$ ipython --no-banner

In [1]: import numpy as np

In [2]: from numpy import linalg as LA

In [3]: np.set_printoptions(suppress=True, linewidth=160)

In [4]: def rd(a):
   ...:     return np.round(a, 3) + 0
   ...: 

In [5]: W0 = np.load("case17.npy")

In [6]: W0
Out[6]: 
array([[0, 0, 6, 0],
       [0, 0, 0, 5],
       [0, 6, 0, 0],
       [5, 0, 0, 0]])

In [7]: np.trace(W0)
Out[7]: np.int64(0)

In [8]: rd(np.sort(np.abs(LA.eigvals(W0))))
Out[8]: array([5.477, 5.477, 5.477, 5.477])

In [9]: np.allclose(W0, W0.T)
Out[9]: False

In [10]: LA.matrix_power(W0, 3)
Out[10]: 
array([[  0,   0,   0, 180],
       [  0,   0, 150,   0],
       [150,   0,   0,   0],
       [  0, 180,   0,   0]])

In [11]: W0 @ W0
Out[11]: 
array([[ 0, 36,  0,  0],
       [25,  0,  0,  0],
       [ 0,  0,  0, 30],
       [ 0,  0, 30,  0]])

In [12]: (W0 - W0.T) / 2
Out[12]: 
array([[ 0. ,  0. ,  3. , -2.5],
       [ 0. ,  0. , -3. ,  2.5],
       [-3. ,  3. ,  0. ,  0. ],
       [ 2.5, -2.5,  0. ,  0. ]])

In [13]: rd(LA.svd(W0, compute_uv=False))
Out[13]: array([6., 6., 5., 5.])

In [14]: W0.T @ W0
Out[14]: 
array([[25,  0,  0,  0],
       [ 0, 36,  0,  0],
       [ 0,  0, 36,  0],
       [ 0,  0,  0, 25]])

In [15]: W0 @ W0.T
Out[15]: 
array([[36,  0,  0,  0],
       [ 0, 25,  0,  0],
       [ 0,  0, 36,  0],
       [ 0,  0,  0, 25]])

In [16]: W0[:, 1] @ W0[:, 2]
Out[16]: np.int64(0)

In [17]: arr = np.loadtxt("m.csv", delimiter=",")

In [18]: arr
Out[18]: 
array([[ 1.386,  0.597,  9.783],
       [ 2.445, -0.317,  9.835],
       [-5.061, -5.861,  7.293],
       [ 0.964,  1.768, 10.521],
       [-5.771, -4.358,  6.268],
       [-6.456, -6.913,  6.623],
       [ 2.012,  1.054, 10.062],
       [ 2.792, -0.148, 10.655],
       [ 0.831,  0.473,  9.093],
       [-5.629, -6.198,  6.165],
       [-4.557, -5.506,  7.013],
       [-4.991, -6.423,  6.912],
       [-7.768, -4.869,  8.303],
       [ 4.446, -0.554,  9.93 ],
       [ 1.395, -1.912,  7.961],
       [-5.059, -4.65 ,  6.395],
       [ 3.281, -0.01 ,  9.63 ],
       [ 1.469, -1.634,  8.666],
       [ 1.883,  1.476,  9.8  ],
       [ 0.76 ,  0.169,  9.791],
       [ 2.96 , -0.376,  6.542],
       [ 2.134, -0.652,  8.422],
       [-4.973, -6.141,  8.307],
       [-6.617, -4.964,  9.204]])

In [19]: Xs = arr - arr.mean(axis=0)

In [20]: vecs = LA.svd(Xs)[2][:2]

In [21]: B = Xs - Xs @ vecs.T @ vecs

In [22]: rd(LA.norm(B) / LA.norm(Xs))
Out[22]: np.float64(0.153)

In [23]: rd((Xs @ vecs.T).std(axis=0))
Out[23]: array([4.899, 1.221])

In [24]: rd(np.cov(Xs @ vecs.T, rowvar=False))
Out[24]: 
array([[25.047,  0.   ],
       [ 0.   ,  1.556]])

In [25]: LA.norm(B, axis=1).round(6).argmax()
Out[25]: np.int64(20)

In [26]: X = np.loadtxt("data.csv", delimiter=",")

In [27]: X
Out[27]: 
array([[-0.5  ,  0.4  , -0.8  ],
       [-1.6  , -0.6  ,  1.   ],
       [-1.02 , -0.465,  0.621]])

In [28]: B = np.array([[0, 1, 0], [1, 2, 0]])

In [29]: W2 = np.kron(B, X)

In [30]: rd(LA.norm(W2, 2)), rd(LA.norm(B, 2) * LA.norm(X, 2))
Out[30]: (np.float64(5.701), np.float64(5.701))

In [31]: LA.matrix_rank(W2)
Out[31]: np.int64(6)

In [32]: rng = np.random.default_rng(456183)

In [33]: idx = rng.permutation(3)

In [34]: idx
Out[34]: array([0, 1, 2])

In [35]: B = X[idx][:, idx]

In [36]: np.allclose(B, X)
Out[36]: True

In [37]: rd(LA.det(B)), rd(LA.det(X[idx]))
Out[37]: (np.float64(-0.162), np.float64(-0.162))

In [38]: rd(np.sort(np.abs(LA.eigvals(B))))
Out[38]: array([0.443, 0.443, 0.829])

In [39]: rd((X + X.T) / 2)
Out[39]: 
array([[-0.5  , -0.6  , -0.91 ],
       [-0.6  , -0.6  ,  0.267],
       [-0.91 ,  0.267,  0.621]])

In [40]: rd(LA.matrix_power(X, 4))
Out[40]: 
array([[ 0.319, -0.105,  0.264],
       [ 0.571, -0.039,  0.213],
       [ 0.412, -0.039,  0.187]])

In [41]: rd(np.trace(X))
Out[41]: np.float64(-0.479)

In [42]: rd(LA.det(X))
Out[42]: np.float64(-0.162)

In [43]: def softmax(z):
    ...:     e = np.exp(z - z.max(axis=-1, keepdims=True))
    ...:     return e / e.sum(axis=-1, keepdims=True)
    ...: 

In [44]: rd(softmax(X).sum(axis=1))
Out[44]: array([1., 1., 1.])

In [45]: rd(softmax(X[0] + 3))
Out[45]: array([0.238, 0.586, 0.176])

In [46]: scores = X @ X.T / np.sqrt(3)

In [47]: rd(softmax(scores + np.triu(np.full(scores.shape, -np.inf), 1)))
Out[47]: 
array([[1.   , 0.   , 0.   ],
       [0.083, 0.917, 0.   ],
       [0.116, 0.553, 0.331]])

In [48]: rd(softmax(scores))
Out[48]: 
array([[0.508, 0.241, 0.251],
       [0.059, 0.65 , 0.292],
       [0.116, 0.553, 0.331]])

In [49]: P = np.triu(np.array([[-3, -2, -2], [0, -1, 3], [-1, 3, -2]]), 1) + np.eye(3)

In [50]: B = P @ X @ LA.inv(P)

In [51]: rd(P @ X - X @ P)
Out[51]: 
array([[ 5.24 ,  1.13 , -5.442],
       [-3.06 , -4.595,  0.463],
       [ 0.   , -2.04 , -0.645]])

In [52]: rd(np.poly(B))
Out[52]: array([ 1.   ,  0.479, -0.094,  0.162])

In [53]: LA.matrix_rank(B)
Out[53]: np.int64(3)

In [54]: sig = 10 * 0.9 ** np.arange(3)

In [55]: O, _ = LA.qr(np.array([[-0.2, -1.6, 0.9], [-0.4, -1.0, -1.9], [0.2, 1.8, -0.6]]))

In [56]: F = rng.normal(size=(17, 3)) * sig @ O

In [57]: rd(F)
Out[57]: 
array([[ 10.703,   9.99 ,   2.069],
       [-14.124,   1.321, -21.809],
       [ -0.566,  -1.242,   6.395],
       [  3.325,   5.68 ,  -2.781],
       [-11.408,   0.443,   7.67 ],
       [  5.605,  -3.465,  -5.584],
       [  0.788, -14.16 ,   5.735],
       [ -2.039,  -4.577,  15.148],
       [  7.966,   8.417,   7.877],
       [-17.078,   1.675,  20.964],
       [ 10.057,   7.821,  -5.586],
       [ -6.576,  -5.11 ,  20.437],
       [ -3.549, -17.065,   6.622],
       [  2.949,  -2.744,  11.875],
       [ -9.747,   0.113,  -5.399],
       [-15.137,   1.717,  16.479],
       [-12.192, -10.987,  -6.216]])

In [58]: Xs = (F - F.mean(axis=0)) / F.std(axis=0)

In [59]: rd(Xs.std(axis=0))
Out[59]: array([1., 1., 1.])

In [60]: np.argwhere(np.abs(Xs) > 2)
Out[60]: 
array([[ 1,  2],
       [12,  1]])

In [61]: b = LA.lstsq(np.delete(Xs, 1, axis=1), Xs[:, 1])[0]

In [62]: rd(b)
Out[62]: array([ 0.283, -0.082])

In [63]: rd(1 - np.var(Xs[:, 1] - np.delete(Xs, 1, axis=1) @ b))
Out[63]: np.float64(0.092)

In [64]: np.abs(b).argmax()
Out[64]: np.int64(0)

In [65]: A = np.array([[4, 5, 3], [3, 4, 2], [2, 3, 1], [4, 5, 3]])

In [66]: A
Out[66]: 
array([[4, 5, 3],
       [3, 4, 2],
       [2, 3, 1],
       [4, 5, 3]])

In [67]: B = np.array([[-3, 3, 0], [-3, 1, 0]])

In [68]: W2 = np.kron(B, A)

In [69]: W2.shape
Out[69]: (8, 9)

In [70]: LA.matrix_rank(W2)
Out[70]: np.int64(4)

In [71]: Uu, sig, VT = LA.svd(A)

In [72]: rd(sig)
Out[72]: array([11.939,  0.68 ,  0.   ])

In [73]: B = Uu[:, :2] @ np.diag(sig[:2]) @ VT[:2]

In [74]: rd(LA.norm(A - B) / LA.norm(A))
Out[74]: np.float64(0.0)

In [75]: LA.matrix_rank(A, rtol=0.05)
Out[75]: np.int64(2)

In [76]: rd(LA.norm(A, 2) / LA.norm(A))
Out[76]: np.float64(0.998)

In [77]: np.argsort(-LA.norm(A, axis=0).round(6), kind="stable")[:3]
Out[77]: array([1, 0, 2])
